$ python -q
>>> import numpy as np
>>> import numpy.linalg as la
>>> np.set_printoptions(precision=1, suppress=True, linewidth=200, sign=" ")
>>> def tidy(a):
...     return np.round(a, 1) + 0
... 
>>> C = np.array([[-1.6, 0.0, 2.4, 0.1, 0.3, 0.9, 0.1, -0.2],
...     [0.2, 1.2, -0.3, -0.7, 0.2, -1.9, -1.0, -0.6],
...     [-1.9, 0.7, 0.1, 0.0, -1.0, 0.3, -1.7, -0.1],
...     [0.7, 0.1, 0.4, 0.6, 0.8, 0.6, 0.3, 1.1]])
>>> rng = np.random.default_rng(895906)
>>> arr = np.array([[-3, -4, 4, 2],
...     [2, -4, 2, -1],
...     [-3, -5, 3, 4],
...     [-1, 3, -5, 0],
...     [1, 5, 5, -4],
...     [5, -1, -3, 1],
...     [3, 0, -1, 3],
...     [3, -5, 4, -4],
...     [3, -3, 5, 5],
...     [1, -2, -2, -4],
...     [5, -3, 0, 1],
...     [3, -1, 1, -2],
...     [-4, -1, 1, -3],
...     [3, 4, 1, -5],
...     [4, 5, 0, -1],
...     [-1, 5, -3, -3],
...     [4, 3, 0, 2],
...     [-5, 4, 5, -1],
...     [-2, 3, -5, -5],
...     [0, 4, -1, -1],
...     [-1, -3, 0, -5]]) @ C + 0.1 * rng.normal(size=(21, 8))
>>> tidy(arr)
array([[ -2.2,  -1.8,  -4.7,   3.8,  -4.2,   7.2,  -2.6,   4.7],
       [ -8.5,  -3.5,   5.6,   2.4,  -3.1,   9.3,   0.6,   0.7],
       [  0.7,  -3.4,  -3.9,   5.6,  -1.4,  10.1,   0.9,   7.7],
       [ 11.8,   0.1,  -3.9,  -2. ,   5.3,  -7.9,   5.5,  -1.1],
       [-13. ,   9. ,  -0.4,  -5.8,  -6.9,  -9.6, -14.7,  -8.2],
       [ -1.9,  -3.2,  12.3,   1.8,   5. ,   6. ,   6.8,   1. ],
       [ -0.7,  -0.2,   8.5,   2.1,   4.3,   4.3,   2.9,   2.9],
       [-16.3,  -3.5,   7.5,   1.2,  -7.3,  11. ,  -2.7,  -2.5],
       [-11.4,   0.4,  10.7,   5.6,  -0.7,  12.8,  -3.6,   6.2],
       [ -1. ,  -4.1,   1.2,  -0.9,  -1.3,   1.8,   4.3,  -3.3],
       [ -7.9,  -3.4,  13.2,   3.2,   1.7,  10.8,   3.9,   2.1],
       [ -8.4,  -0.6,   6.7,  -0.2,  -2. ,   3.6,  -1. ,  -2.3],
       [  2.2,  -0.8, -10.4,  -1.5,  -4.7,  -3.2,  -2.1,  -2. ],
       [ -9.5,   4.9,   4.2,  -5.5,  -3.3,  -7.5,  -6.9,  -8.5],
       [ -6. ,   6. ,   7.7,  -3.7,   1.5,  -6.5,  -4.9,  -5. ],
       [  6.3,   3.7,  -5.4,  -5.4,   1.2, -13.3,  -1. ,  -5.8],
       [ -4.5,   4. ,   9.4,  -0.5,   3.4,  -0.9,  -2. ,  -0.3],
       [ -1.4,   8.2, -13. ,  -3.8,  -6.5, -11.3, -13.4,  -2.9],
       [  9.7,  -0.3,  -8.3,  -5.4,   1. , -12. ,   3.7,  -6.2],
       [  2. ,   3.8,  -1.7,  -3.5,   1. ,  -8.5,  -2.6,  -3.3],
       [ -2.5,  -4.1,  -3.5,  -1.1,  -4.9,   1.8,   1.3,  -3.5]])
>>> cen = (arr - arr.mean(axis=0)) / arr.std(axis=0)
>>> np.argwhere(np.abs(cen) > 2)
array([[  2,   7],
       [  3,   0],
       [  4,   1],
       [  4,   6],
       [ 17,   6]])
>>> b = la.lstsq(np.delete(cen, 6, axis=1), cen[:, 6])[0]
>>> tidy(b)
array([ 0.5, -0.6,  0.2, -0.1,  0.4,  0.4, -0.3])
>>> out = arr / np.sqrt((arr ** 2).mean(axis=1, keepdims=True))
>>> tidy(out[2])
array([ 0.1, -0.6, -0.7,  1.1, -0.3,  1.9,  0.2,  1.5])
>>> J = np.load("test19.npy")
>>> J
array([[ 0. ,  0. ,  0. ,  0. ,  0. ,  0. ,  0. ,  0. ,  0. ,  0. ],
       [-0.7,  1.2, -0.6, -2.8, -1.1,  0.2,  0.7,  0.2, -0.6, -0.8],
       [ 0.4, -0.6,  0.3,  1.4,  0.5, -0.1, -0.4, -0.1,  0.3,  0.4],
       [ 0. ,  0. ,  0. ,  0. ,  0. ,  0. ,  0. ,  0. ,  0. ,  0. ],
       [ 1.1, -1.9,  1. ,  4.4,  1.7, -0.4, -1.1, -0.4,  1. ,  1.3],
       [-1.3,  2.1, -1. , -4.8, -1.9,  0.4,  1.3,  0.4, -1. , -1.5],
       [ 0.9, -1.5,  0.8,  3.4,  1.4, -0.3, -0.9, -0.3,  0.8,  1. ]])
>>> out = np.c_[arr[:, :2] @ np.array([[5, 0], [2, 1]]), np.array([0, 0, 0, 1, 1, 1, 2, 2, 2, 1, 0, 0, 1, 0, 3, 1, 0, 2, 1, 2, 0])]
>>> tidy(out)
array([[-14.7,  -1.8,   0. ],
       [-49.4,  -3.5,   0. ],
       [ -3.4,  -3.4,   0. ],
       [ 59.1,   0.1,   1. ],
       [-47.3,   9. ,   1. ],
       [-15.9,  -3.2,   1. ],
       [ -3.9,  -0.2,   2. ],
       [-88.3,  -3.5,   2. ],
       [-56.2,   0.4,   2. ],
       [-13.2,  -4.1,   1. ],
       [-46.4,  -3.4,   0. ],
       [-43.2,  -0.6,   0. ],
       [  9.4,  -0.8,   1. ],
       [-37.6,   4.9,   0. ],
       [-17.8,   6. ,   3. ],
       [ 38.8,   3.7,   1. ],
       [-14.4,   4. ,   0. ],
       [  9.1,   8.2,   2. ],
       [ 48.1,  -0.3,   1. ],
       [ 17.5,   3.8,   2. ],
       [-20.7,  -4.1,   0. ]])
>>> tidy(la.norm(la.qr(arr)[0].T @ out, axis=0) ** 2 / ((out ** 2).sum(axis=0) + 1e-12))
array([ 1. ,  1. ,  0.3])
>>> la.matrix_rank(np.c_[arr, out])
np.int64(9)
>>> tidy(la.lstsq(arr, out[:, 0])[0])
array([ 5.,  2.,  0.,  0.,  0.,  0.,  0.,  0.])
>>> left, sv, vt = la.svd(J)
>>> tidy(sv)
array([ 10.4,   0.2,   0.1,   0.1,   0.1,   0. ,   0. ])
>>> np.argmax(sv[:-1] / (sv[1:] + 1e-6)) + 1
np.int64(5)
>>> out = left[:, :5] @ np.diag(sv[:5]) @ vt[:5]
>>> la.matrix_rank(out)
np.int64(5)
>>> tidy(la.norm(J) ** 2 / la.norm(J, 2) ** 2)
np.float64(1.0)
>>> tidy(J[5] @ J[2])
np.float64(-11.2)
>>> left, sv, vt = la.svd(J)
>>> vecs = vt[:(sv > 1e-8).sum()]
>>> x0 = J[5] + 2 * J[2] + rng.integers(2) * np.eye(10)[4]
>>> tidy(x0)
array([-0.5,  0.9, -0.4, -2. , -0.9,  0.2,  0.5,  0.2, -0.4, -0.7])
>>> tidy(la.norm(x0 - vecs.T @ vecs @ x0))
np.float64(0.0)
>>> tidy(np.diag(vecs.T @ vecs))
array([ 0.5,  0.1,  0.4,  0.9,  0.9,  0.3,  0.5,  0.3,  0.4,  0.6])
>>> la.matrix_rank(np.vstack([J, x0]))
np.int64(5)
>>> np.allclose(vecs.T @ vecs @ x0, x0)
True
>>> tidy(vecs.T @ vecs)
array([[ 0.5, -0.1,  0. ,  0. ,  0. ,  0. , -0.5,  0. ,  0. ,  0. ],
       [-0.1,  0.1, -0.1, -0.2, -0.2,  0. ,  0.1,  0. , -0.1, -0.1],
       [ 0. , -0.1,  0.4,  0. ,  0. , -0.1,  0. , -0.1,  0.4, -0.2],
       [ 0. , -0.2,  0. ,  0.9, -0.1,  0.1,  0. ,  0.1,  0. ,  0.1],
       [ 0. , -0.2,  0. , -0.1,  0.9,  0.1,  0. ,  0.1,  0. ,  0.1],
       [ 0. ,  0. , -0.1,  0.1,  0.1,  0.3,  0. ,  0.3, -0.1, -0.3],
       [-0.5,  0.1,  0. ,  0. ,  0. ,  0. ,  0.5,  0. ,  0. ,  0. ],
       [ 0. ,  0. , -0.1,  0.1,  0.1,  0.3,  0. ,  0.3, -0.1, -0.3],
       [ 0. , -0.1,  0.4,  0. ,  0. , -0.1,  0. , -0.1,  0.4, -0.2],
       [ 0. , -0.1, -0.2,  0.1,  0.1, -0.3,  0. , -0.3, -0.2,  0.6]])
>>> E = np.load("out3.npy")
>>> E
array([[ 8,  1,  2,  3, -2],
       [ 1,  8,  1,  2,  3],
       [ 2,  1,  8,  1,  2],
       [ 3,  2,  1,  8,  1],
       [-2,  3,  2,  1,  8]])
>>> W = np.array([[-2, -2, 0], [-1, 3, -1], [0, 1, -3], [0, 1, 3], [0, -2, -1]])
>>> b = np.array([-1, 0, -1])
>>> H = np.maximum(E @ W + b, 0)
>>> H
array([[  0,   0,   3],
       [  0,  19,   0],
       [  0,   4,   0],
       [  0,   7,  17],
       [  0,   0,   0]])
>>> (H > 0).mean(axis=0)
array([ 0. ,  0.6,  0.4])
>>> C = np.array([[2, 4], [0, 2], [5, 0]])
>>> W @ C
array([[ -4, -12],
       [ -7,   2],
       [-15,   2],
       [ 15,   2],
       [ -5,  -4]])
